% python3 -q
>>> import numpy as np
>>> from numpy import linalg as LA
>>> np.set_printoptions(precision=2, suppress=True, linewidth=200, floatmode="fixed")
>>> K = np.load("case7.npy")
>>> K
array([[ -1.32,   8.24,   7.78,  -4.27, -10.89],
       [  5.85,  -9.77,  -8.31,   5.42,  10.95],
       [  1.49,   3.66,   2.72,  -0.33,  -4.25],
       [ -0.36,  -3.30,  -3.37,   1.74,   4.88],
       [ -4.88,   3.75,   2.58,  -2.28,  -2.86],
       [ -0.95,   7.14,   6.14,  -2.90,  -8.63],
       [ -2.14,   1.96,   1.45,  -1.07,  -1.81],
       [  0.51,   0.13,  -0.24,   0.58,   0.09],
       [ -1.57,   6.78,   6.23,  -3.56,  -8.50],
       [  1.59,   0.74,   1.50,  -0.79,  -2.09],
       [ -5.53,   3.78,   3.05,  -2.98,  -3.53],
       [  0.69,   2.22,   1.69,  -0.37,  -2.69],
       [ -2.54,   3.41,   2.55,  -1.71,  -3.04],
       [ -1.31,  -3.50,  -2.99,   0.79,   4.62],
       [ -3.32,  -3.71,  -3.83,   0.99,   6.02],
       [  0.69,  -2.89,  -2.93,   1.91,   3.88],
       [  0.74,   2.71,   3.05,  -1.69,  -4.34],
       [ -6.65,   9.08,   7.94,  -5.67, -10.43],
       [ -3.35,   4.65,   4.55,  -3.51,  -5.74],
       [  3.23,  -4.25,  -3.32,   2.31,   4.23],
       [ -8.25,  13.33,  12.29,  -8.78, -15.91],
       [ -1.33,   2.39,   1.84,  -1.00,  -2.59],
       [ -1.36,   0.71,  -0.20,   0.30,   0.43],
       [ -6.47,  10.13,   9.21,  -6.51, -12.08],
       [  0.84,  -2.70,  -2.70,   1.70,   3.65],
       [ -0.50,  -1.37,  -1.55,   0.79,   2.23],
       [ -5.49,   8.36,   6.81,  -4.43,  -8.94],
       [ -3.78,   4.23,   3.64,  -2.86,  -4.53],
       [  1.30,   1.56,   1.18,   0.07,  -1.89],
       [  1.70,   5.21,   5.21,  -2.25,  -7.57],
       [ -2.04,   4.41,   3.93,  -2.43,  -5.40]])
>>> Q, Rm = LA.qr(K)
>>> round(float(abs(Rm[0, 0])), 2), np.round(LA.norm(K[:, 0]), 2)
(18.91, np.float64(18.91))
>>> Rm
array([[ 18.91, -23.38, -20.10,  14.97,  25.57],
       [  0.00,  19.59,  18.29,  -8.96, -26.01],
       [  0.00,   0.00,   2.19,  -2.72,  -2.64],
       [  0.00,   0.00,   0.00,   0.25,  -0.37],
       [  0.00,   0.00,   0.00,   0.00,  -0.43]])
>>> np.trace(Q @ Q.T)
np.float64(5.0)
>>> np.allclose(Rm.T @ Rm, K.T @ K)
True
>>> rng = np.random.default_rng(9451)
>>> lab = rng.permutation(5)
>>> A2 = Rm[:, lab] * rng.choice([-1, 1], 5)
>>> A2
array([[ 20.10,  14.97,  18.91,  23.38, -25.57],
       [-18.29,  -8.96,   0.00, -19.59,  26.01],
       [ -2.19,  -2.72,   0.00,  -0.00,   2.64],
       [ -0.00,   0.25,   0.00,  -0.00,   0.37],
       [ -0.00,   0.00,   0.00,  -0.00,   0.43]])
>>> Uu, _, vt = LA.svd(Rm.T @ A2)
>>> np.round(LA.lstsq(Rm, A2)[0], 2) + 0
array([[ 0.00,  0.00,  1.00,  0.00,  0.00],
       [ 0.00,  0.00,  0.00, -1.00,  0.00],
       [-1.00,  0.00,  0.00,  0.00,  0.00],
       [ 0.00,  1.00,  0.00,  0.00,  0.00],
       [ 0.00,  0.00,  0.00,  0.00, -1.00]])
>>> arr = np.loadtxt("a.csv", delimiter=",")
>>> arr
array([[0.00, 1.00, 0.00, 1.00, 0.00, 1.00],
       [2.00, 2.00, 2.00, 2.00, 2.00, 2.00],
       [1.00, 0.00, 1.00, 0.00, 1.00, 0.00],
       [0.00, 1.00, 0.00, 1.00, 0.00, 1.00],
       [2.00, 2.00, 2.00, 2.00, 2.00, 2.00],
       [1.00, 0.00, 1.00, 0.00, 1.00, 0.00]])
>>> Uu, sig, vt = LA.svd(arr)
>>> sig.round(2) + 0
array([7.35, 2.45, 0.00, 0.00, 0.00, 0.00])
>>> A2 = Uu[:, :2] @ np.diag(sig[:2]) @ vt[:2]
>>> A2.round(2) + 0
array([[0.00, 1.00, 0.00, 1.00, 0.00, 1.00],
       [2.00, 2.00, 2.00, 2.00, 2.00, 2.00],
       [1.00, 0.00, 1.00, 0.00, 1.00, 0.00],
       [0.00, 1.00, 0.00, 1.00, 0.00, 1.00],
       [2.00, 2.00, 2.00, 2.00, 2.00, 2.00],
       [1.00, 0.00, 1.00, 0.00, 1.00, 0.00]])
>>> Uu, sig, vt = LA.svd(arr, full_matrices=False)
>>> Uu.shape, sig.shape, vt.shape
((6, 6), (6,), (6, 6))
>>> np.abs(Uu[:, 0]).round(6).argmax()
np.int64(1)
>>> (sig > 1e-8).sum()
np.int64(2)
>>> np.abs(vt[0])
array([0.41, 0.41, 0.41, 0.41, 0.41, 0.41])
>>> np.cumsum(sig ** 2) / np.sum(sig ** 2)
array([0.90, 1.00, 1.00, 1.00, 1.00, 1.00])
>>> arr.mean(axis=0)
array([1.00, 1.00, 1.00, 1.00, 1.00, 1.00])
>>> np.count_nonzero(arr)
np.int64(24)
>>> np.unravel_index(np.abs(arr).argmax(), arr.shape)
(np.int64(1), np.int64(0))
>>> arr.sum(axis=0)
array([6.00, 6.00, 6.00, 6.00, 6.00, 6.00])
>>> np.round(LA.svd(arr, compute_uv=False), 2) + 0
array([7.35, 2.45, 0.00, 0.00, 0.00, 0.00])
>>> arr.shape
(6, 6)
>>> arr - arr[0]
array([[ 0.00,  0.00,  0.00,  0.00,  0.00,  0.00],
       [ 2.00,  1.00,  2.00,  1.00,  2.00,  1.00],
       [ 1.00, -1.00,  1.00, -1.00,  1.00, -1.00],
       [ 0.00,  0.00,  0.00,  0.00,  0.00,  0.00],
       [ 2.00,  1.00,  2.00,  1.00,  2.00,  1.00],
       [ 1.00, -1.00,  1.00, -1.00,  1.00, -1.00]])
>>> round(LA.norm(arr), 2)
np.float64(7.75)
>>> round(float(LA.norm(arr, 2)), 2)
7.35
>>> round(float(LA.norm(arr[1] - arr[4])), 2)
0.0
>>> np.round(LA.norm(arr, 1), 2), round(LA.norm(arr, np.inf), 2)
(np.float64(6.0), np.float64(12.0))
>>> LA.norm(arr, axis=1).argmax()
np.int64(1)
>>> LA.norm(arr, axis=0)
array([3.16, 3.16, 3.16, 3.16, 3.16, 3.16])
>>> blk = np.stack([arr, 2 * arr, arr[::-1]])
>>> (blk @ arr.T).shape
(3, 6, 6)
>>> LA.matrix_rank(blk)
array([2, 2, 2])
>>> LA.matrix_rank(blk.reshape(3, -1))
np.int64(2)
>>> data = np.load("w.npy")
>>> data
array([[ 8,  4, -5,  6,  3, -9],
       [ 6,  1,  0, -3, -4,  4],
       [ 6,  2,  7,  1, -1, -5],
       [-9, -2, -2, -6,  3,  2],
       [ 6,  1,  0, -3, -4,  4]])
>>> rk = LA.matrix_rank(data)
>>> rk
np.int64(4)
>>> ns = LA.svd(data)[2][rk:].T
>>> [int(LA.matrix_rank(data[:, :j + 1])) for j in range(6)]
[1, 2, 3, 4, 4, 4]
>>> [int(LA.matrix_rank(data[:i])) for i in range(1, len(data) + 1)]
[1, 2, 3, 4, 4]
>>> np.round(ns @ ns.T, 2) + 0
array([[ 0.15, -0.25,  0.03,  0.00,  0.24,  0.08],
       [-0.25,  0.88,  0.07,  0.09, -0.04,  0.18],
       [ 0.03,  0.07,  0.04,  0.02,  0.16,  0.11],
       [ 0.00,  0.09,  0.02,  0.02,  0.06,  0.06],
       [ 0.24, -0.04,  0.16,  0.06,  0.67,  0.37],
       [ 0.08,  0.18,  0.11,  0.06,  0.37,  0.25]])
>>> np.allclose(data @ ns, 0)
True
>>> ns.shape
(6, 2)
>>> np.round(data @ ns, 2) + 0
array([[0.00, 0.00],
       [0.00, 0.00],
       [0.00, 0.00],
       [0.00, 0.00],
       [0.00, 0.00]])
>>> round(LA.norm(data) ** 2 / LA.norm(data, 2) ** 2, 2)
np.float64(1.77)
>>> round(float(LA.norm(data, 2)), 2)
19.03
>>> round(float(LA.norm(data, "nuc")), 2)
45.59
>>> LA.norm(data, axis=1)
array([15.20,  8.83, 10.77, 11.75,  8.83])
>>> LA.norm(data, axis=1).argmax()
np.int64(0)
>>> LA.matrix_rank(data, rtol=0.1)
np.int64(4)
>>> [round(float(x), 2) for x in LA.svd(data, compute_uv=False)[:3]]
[19.03, 13.7, 8.47]
>>> r0 = np.array([3, 3, 3])
>>> np.array([np.convolve(row, r0, "same") for row in data])
array([[ 36,  21,  15,  12,   0, -18],
       [ 21,  21,  -6, -21,  -9,   0],
       [ 24,  45,  30,  21, -15, -18],
       [-33, -39, -30, -15,  -3,  15],
       [ 21,  21,  -6, -21,  -9,   0]])
>>> np.cross(data[4, :3], data[0, :3])
array([-5, 30, 16])
